In [1]: import numpy as np

In [2]: from numpy import linalg as LA

In [3]: np.set_printoptions(precision=3, suppress=True, linewidth=140, legacy="1.25")

In [4]: r0 = np.array([-1, 0, -1, 0])

In [5]: rng = np.random.default_rng(2139)

In [6]: X = np.outer(rng.normal(size=27), r0) + 0.3 * rng.normal(size=(27, 4))

In [7]: X
Out[7]: 
array([[ 0.972, -0.063,  0.892, -0.209],
       [-0.649, -0.454, -0.943, -0.058],
       [-0.822,  0.386, -1.583, -0.269],
       [ 0.63 , -0.465,  0.812,  0.67 ],
       [ 1.518, -0.056,  0.579,  0.183],
       [ 0.518, -0.542,  0.251, -0.316],
       [-0.604,  0.155, -0.682,  0.031],
       [-1.175, -0.039, -0.373,  0.206],
       [ 0.225, -0.17 , -0.083, -0.191],
       [-1.83 ,  0.426, -1.811,  0.017],
       [-1.45 , -0.033, -0.704,  0.144],
       [ 0.042, -0.551, -0.084, -0.372],
       [ 0.492, -0.066,  0.948,  0.338],
       [-2.151, -0.054, -1.44 ,  0.188],
       [-1.617,  0.547, -1.661, -0.174],
       [ 0.462, -0.023, -0.582, -0.469],
       [ 2.087,  0.044,  2.967,  0.096],
       [-1.027, -0.032, -1.819,  0.594],
       [-0.686,  0.342, -0.895, -0.1  ],
       [-0.202, -0.252,  0.145,  0.268],
       [-1.975,  0.05 , -1.259,  0.142],
       [ 0.681,  0.23 ,  0.326,  0.212],
       [-0.781, -0.076, -0.39 ,  0.146],
       [ 0.966, -0.1  ,  0.557, -0.055],
       [-0.153,  0.063, -0.202, -0.093],
       [ 1.381,  0.058,  2.148, -0.049],
       [ 0.777, -0.252,  0.531,  0.13 ]])

In [8]: T = np.stack([X, -2 * X, X[::-1]])

In [9]: (T @ X.T).shape
Out[9]: (3, 27, 27)

In [10]: np.einsum("bij,cij->bc", T, T)
Out[10]: 
array([[  74.011, -148.022,    4.23 ],
       [-148.022,  296.045,   -8.461],
       [   4.23 ,   -8.461,   74.011]])

In [11]: x0 = np.array([-4, -5, 0, 0])

In [12]: LA.norm(X @ x0) <= LA.norm(X, 2) * LA.norm(x0) + 1e-9
Out[12]: True

In [13]: X @ np.eye(4)[2]
Out[13]: 
array([ 0.892, -0.943, -1.583,  0.812,  0.579,  0.251, -0.682, -0.373, -0.083, -1.811, -0.704, -0.084,  0.948, -1.44 , -1.661, -0.582,
        2.967, -1.819, -0.895,  0.145, -1.259,  0.326, -0.39 ,  0.557, -0.202,  2.148,  0.531])

In [14]: (X @ x0).argmax()
Out[14]: 13

In [15]: Xc = X - X.mean(axis=0)

In [16]: left, sv, VT = LA.svd(Xc, full_matrices=False)

In [17]: print(np.abs(VT[-1]))
[0.223 0.471 0.177 0.835]

In [18]: sv ** 2 / (sv ** 2).sum()
Out[18]: array([0.895, 0.059, 0.026, 0.02 ])

In [19]: np.round(VT[0] * np.sign(VT[0, np.abs(VT[0]).argmax()]), 3) + 0
Out[19]: array([ 0.697, -0.062,  0.714,  0.   ])

In [20]: np.abs(VT[0]).argmax()
Out[20]: 2

In [21]: print(round(float((sv ** 2).sum() ** 2 / (sv ** 4).sum()), 3))
1.241

In [22]: data = np.cumsum(np.array([[4, 1, -5],
    ...:     [-5, 4, 5],
    ...:     [-4, 3, -5],
    ...:     [1, 0, -3],
    ...:     [-3, -3, -3],
    ...:     [-1, 3, 1],
    ...:     [0, 5, 5],
    ...:     [-5, 1, 4],
    ...:     [-5, 0, -3],
    ...:     [5, 2, -1],
    ...:     [2, 3, 2],
    ...:     [4, 3, 1],
    ...:     [-5, 3, -1],
    ...:     [-1, -2, -2],
    ...:     [-5, 3, 2],
    ...:     [-2, -4, 3],
    ...:     [0, 4, -1],
    ...:     [-5, -5, -4],
    ...:     [-4, -2, 1],
    ...:     [5, 5, 1],
    ...:     [3, 3, 0],
    ...:     [-4, -1, -1],
    ...:     [-2, -5, -4],
    ...:     [0, -3, 2],
    ...:     [3, 5, 1]]), axis=0)

In [23]: data
Out[23]: 
array([[  4,   1,  -5],
       [ -1,   5,   0],
       [ -5,   8,  -5],
       [ -4,   8,  -8],
       [ -7,   5, -11],
       [ -8,   8, -10],
       [ -8,  13,  -5],
       [-13,  14,  -1],
       [-18,  14,  -4],
       [-13,  16,  -5],
       [-11,  19,  -3],
       [ -7,  22,  -2],
       [-12,  25,  -3],
       [-13,  23,  -5],
       [-18,  26,  -3],
       [-20,  22,   0],
       [-20,  26,  -1],
       [-25,  21,  -5],
       [-29,  19,  -4],
       [-24,  24,  -3],
       [-21,  27,  -3],
       [-25,  26,  -4],
       [-27,  21,  -8],
       [-27,  18,  -6],
       [-24,  23,  -5]])

In [24]: x0 = np.array([3, 9, 6])

In [25]: target = data @ x0

In [26]: c, lr = np.zeros(3), 1 / LA.norm(data, 2) ** 2

In [27]: for i in range(60):
    ...:     c -= lr * data.T @ (data @ c - target)
    ...:     if i % 10 == 0: print(i, round(LA.norm(data @ c - target), 3))
    ...: 
0 219.633
10 164.895
20 124.363
30 94.274
40 71.869
50 55.122

In [28]: print(c)
[2.314 8.006 4.167]

In [29]: round(LA.cond(data), 3)
Out[29]: 7.191

In [30]: Xc = data - data.mean(axis=0)

In [31]: left, sv, VT = LA.svd(Xc, full_matrices=False)

In [32]: sv ** 2 / (sv ** 2).sum()
Out[32]: array([0.833, 0.133, 0.034])

In [33]: LA.matrix_rank(Xc)
Out[33]: 3

In [34]: np.round(Xc.mean(axis=0), 3) + 0
Out[34]: array([0., 0., 0.])

In [35]: np.abs(left[:, 0]).argmax()
Out[35]: 0

In [36]: sv
Out[36]: array([54.866, 21.928, 11.017])

In [37]: print(np.abs(VT[0]).argmax())
0

In [38]: np.abs(VT[-1])
Out[38]: array([0.192, 0.33 , 0.924])

In [39]: round(LA.norm(X), 3)
Out[39]: 8.603

In [40]: X.mean(axis=0)
Out[40]: array([-0.162, -0.034, -0.161,  0.037])

In [41]: LA.svd(X, compute_uv=False)
Out[41]: array([8.143, 2.069, 1.395, 1.217])

In [42]: print(np.unravel_index(np.abs(X).argmax(), X.shape))
(16, 2)

In [43]: X.sum(axis=0)
Out[43]: array([-4.37 , -0.926, -4.354,  1.01 ])

In [44]: print(LA.matrix_rank(X))
4

In [45]: x0 = np.array([0, 2, 1])

In [46]: target = data @ x0

In [47]: LA.solve(data.T @ data, data.T @ target)
Out[47]: array([-0.,  2.,  1.])

In [48]: target
Out[48]: array([-3, 10, 11,  8, -1,  6, 21, 27, 24, 27, 35, 42, 47, 41, 49, 44, 51, 37, 34, 45, 51, 48, 34, 30, 41])

In [49]: np.round(LA.pinv(data) @ data, 3) + 0
Out[49]: 
array([[1., 0., 0.],
       [0., 1., 0.],
       [0., 0., 1.]])

In [50]: target = target + 0.02 * rng.normal(size=25)

In [51]: print(target)
[-3.017  9.985 10.973  8.054 -0.989  5.998 20.999 27.005 24.015 26.944 34.992 42.026 47.011 40.994 49.03  44.    51.012 36.982 34.017
 44.987 51.017 47.979 33.999 29.995 41.   ]

In [52]: c, *_ = LA.lstsq(data, target)

In [53]: round(float(LA.norm(target - data @ c)), 3)
Out[53]: 0.105

In [54]: print(c.round())
[0. 2. 1.]

In [55]: [round(float(LA.norm(LA.solve(data.T @ data + lam * np.eye(3), data.T @ target))), 2) for lam in (0, 1, 10, 100)]
Out[55]: [2.24, 2.23, 2.2, 1.97]

In [56]: c.round(3) + 0
Out[56]: array([0., 2., 1.])

In [57]: q, R = LA.qr(data)

In [58]: round(np.trace(q @ q.T), 3)
Out[58]: 3.0

In [59]: print(np.allclose(R.T @ R, data.T @ data))
True

In [60]: print(q.shape, R.shape)
(25, 3) (3, 3)

In [61]: r0 = np.array([0, 0, 2])

In [62]: feats = r0[np.abs(np.subtract.outer(np.arange(3), np.arange(3)))]

In [63]: feats
Out[63]: 
array([[0, 0, 2],
       [0, 0, 0],
       [2, 0, 0]])

In [64]: # rank 2

In [65]: left, sv, VT = LA.svd(feats)

In [66]: evecs = VT[:(sv > 1e-8).sum()]

In [67]: x0 = feats[2] + 3 * feats[1] + rng.integers(2) * np.eye(3)[1]

In [68]: x0
Out[68]: array([2., 0., 0.])

In [69]: print(np.allclose(evecs.T @ evecs @ x0, x0))
True

In [70]: print(LA.matrix_rank(np.vstack([feats, x0])))
2

In [71]: evecs.T @ evecs
Out[71]: 
array([[1., 0., 0.],
       [0., 0., 0.],
       [0., 0., 1.]])

In [72]: print(np.diag(evecs.T @ evecs))
[1. 0. 1.]

In [73]: E = np.loadtxt("sample5.csv", delimiter=",")

In [74]: E
Out[74]: 
array([[-1.,  0., -2., -1.,  1., -2.],
       [-2.,  0., -4., -2.,  2., -4.]])

In [75]: print([round(float(x), 3) for x in LA.svd(feats, compute_uv=False)[:3]])
[2.0, 2.0, 0.0]

In [76]: print(LA.cond(feats) > 100)
True

In [77]: round(float(LA.norm(feats, 2) / LA.norm(feats)), 3)
Out[77]: 0.707

In [78]: np.argsort(-LA.norm(feats, axis=0).round(6), kind="stable")[:3]
Out[78]: array([0, 2, 1])

In [79]: round(float(LA.norm(data[12] - data[7])), 3)
Out[79]: 11.225

In [80]: round(float(LA.norm(data) ** 2 / LA.norm(data, 2) ** 2), 3)
Out[80]: 1.05

In [81]: print(round(LA.norm(data, 2), 3))
128.283

In [82]: LA.norm(data, axis=0)
Out[82]: array([87.441, 94.721, 25.671])

In [83]: round(float(LA.norm(data, 1)), 3), round(float(LA.norm(data, np.inf)), 3)
Out[83]: (434.0, 56.0)

In [84]: basis = X[[16, 19]].astype(float)

In [85]: for _ in range(4):
    ...:     lab = LA.norm(X[:, None] - basis, axis=-1).argmin(axis=1)
    ...:     basis = np.array([X[lab == j].mean(axis=0) for j in range(2)])
    ...: 

In [86]: print(lab)
[0 1 1 0 0 0 1 1 1 1 1 1 0 1 1 1 0 1 1 1 1 0 1 0 1 0 0]

In [87]: print(basis[1] - basis[0])
[-1.849  0.138 -1.846 -0.099]

In [88]: F = np.load("case9.npy")

In [89]: print(F)
[[-1. -8.  5. -3. -7.]
 [ 0.  2. -2.  0.  3.]
 [ 0.  4.  3.  0.  3.]
 [ 0. -1.  1. -2.  0.]
 [ 0.  5.  5. -4.  3.]]

In [90]: other = np.array([[4, 3], [0, 9]])

In [91]: basis = np.kron(other, F)

In [92]: print(round(LA.norm(basis, 2), 3), round(LA.norm(other, 2) * LA.norm(F, 2), 3))
131.544 131.544

In [93]: basis
Out[93]: 
array([[ -4., -32.,  20., -12., -28.,  -3., -24.,  15.,  -9., -21.],
       [  0.,   8.,  -8.,   0.,  12.,   0.,   6.,  -6.,   0.,   9.],
       [  0.,  16.,  12.,   0.,  12.,   0.,  12.,   9.,   0.,   9.],
       [  0.,  -4.,   4.,  -8.,   0.,   0.,  -3.,   3.,  -6.,   0.],
       [  0.,  20.,  20., -16.,  12.,   0.,  15.,  15., -12.,   9.],
       [ -0.,  -0.,   0.,  -0.,  -0.,  -9., -72.,  45., -27., -63.],
       [  0.,   0.,  -0.,   0.,   0.,   0.,  18., -18.,   0.,  27.],
       [  0.,   0.,   0.,   0.,   0.,   0.,  36.,  27.,   0.,  27.],
       [  0.,  -0.,   0.,  -0.,   0.,   0.,  -9.,   9., -18.,   0.],
       [  0.,   0.,   0.,  -0.,   0.,   0.,  45.,  45., -36.,  27.]])

In [94]: other = basis / LA.norm(basis, axis=1, keepdims=True)

In [95]: G = other @ other.T

In [96]: LA.norm(other, axis=1)
Out[96]: array([1., 1., 1., 1., 1., 1., 1., 1., 1., 1.])

In [97]: (np.abs(G) > 0.9).astype(int)
Out[97]: 
array([[1, 1, 0, 0, 0, 0, 0, 0, 0, 0],
       [1, 1, 0, 0, 0, 0, 0, 0, 0, 0],
       [0, 0, 1, 0, 0, 0, 0, 0, 0, 0],
       [0, 0, 0, 1, 0, 0, 0, 0, 0, 0],
       [0, 0, 0, 0, 1, 0, 0, 0, 0, 0],
       [0, 0, 0, 0, 0, 1, 1, 0, 0, 0],
       [0, 0, 0, 0, 0, 1, 1, 0, 0, 0],
       [0, 0, 0, 0, 0, 0, 0, 1, 0, 0],
       [0, 0, 0, 0, 0, 0, 0, 0, 1, 0],
       [0, 0, 0, 0, 0, 0, 0, 0, 0, 1]])

In [98]: G[2]
Out[98]: array([-0.536,  0.458,  1.   , -0.07 ,  0.871, -0.321,  0.275,  0.6  , -0.042,  0.523])
